% ipython --no-banner

In [1]: import numpy as np

In [2]: import numpy.linalg as la

In [3]: np.set_printoptions(precision=2, suppress=True, linewidth=160)

In [4]: rd = lambda a: np.round(a, 2) + 0

In [5]: m1 = np.load("block11.npy")

In [6]: print(m1)
[[-3 -3 -3  1 -2]
 [ 3  3  3 -1  2]
 [ 3  3  3 -1  2]
 [ 3  3  3 -1  2]
 [ 6  6  6 -2  4]
 [-3 -3 -3  1 -2]
 [-3 -3 -3  1 -2]
 [ 0  0  0  0  0]
 [ 0  0  0  0  0]
 [ 0  0  0  0  0]
 [-3 -3 -3  1 -2]
 [ 0  0  0  0  0]
 [ 0  0  0  0  0]]

In [7]: C = m1[[3, 12]].astype(float)

In [8]: for _ in range(4):
   ...:     idx = la.norm(m1[:, None] - C, axis=-1).argmin(axis=1)
   ...:     C = np.array([m1[idx == j].mean(axis=0) for j in range(2)])
   ...: 

In [9]: print(idx)
[1 0 0 0 0 1 1 1 1 1 1 1 1]

In [10]: print(rd(C))
[[ 3.75  3.75  3.75 -1.25  2.5 ]
 [-1.33 -1.33 -1.33  0.44 -0.89]]

In [11]: print(np.bincount(idx))
[4 9]

In [12]: print(np.abs(C[1] - C[0]).argmax())
0

In [13]: Xs = m1 - m1.mean(axis=0)

In [14]: vecs = la.svd(Xs)[2][:1]

In [15]: Y = Xs - Xs @ vecs.T @ vecs

In [16]: print(rd(np.diag(vecs.T @ vecs)))
[0.28 0.28 0.28 0.03 0.13]

In [17]: print(rd(np.cov(Xs @ vecs.T, rowvar=False)))
29.13

In [18]: F = np.loadtxt("layer13.csv", delimiter=",")

In [19]: print(F)
[[-2.  1.  0.  0.]
 [ 0. -2.  1.  0.]
 [ 0.  0. -2.  1.]
 [ 0.  0.  0. -2.]]

In [20]: ev, vecs = la.eig(F)

In [21]: print(rd(np.sort(la.eigvals(F.T))))
[-2. -2. -2. -2.]

In [22]: blk = np.stack([F, 5 * F, F[::-1]])

In [23]: print(rd(la.norm(blk, axis=(1, 2))))
[ 4.36 21.79  4.36]

In [24]: print(la.matrix_rank(blk))
[4 4 4]

In [25]: print(blk.shape)
(3, 4, 4)

In [26]: print(blk.sum(axis=0))
[[-12.   6.   0.  -2.]
 [  0. -12.   4.   1.]
 [  0.  -2. -11.   6.]
 [ -2.   1.   0. -12.]]
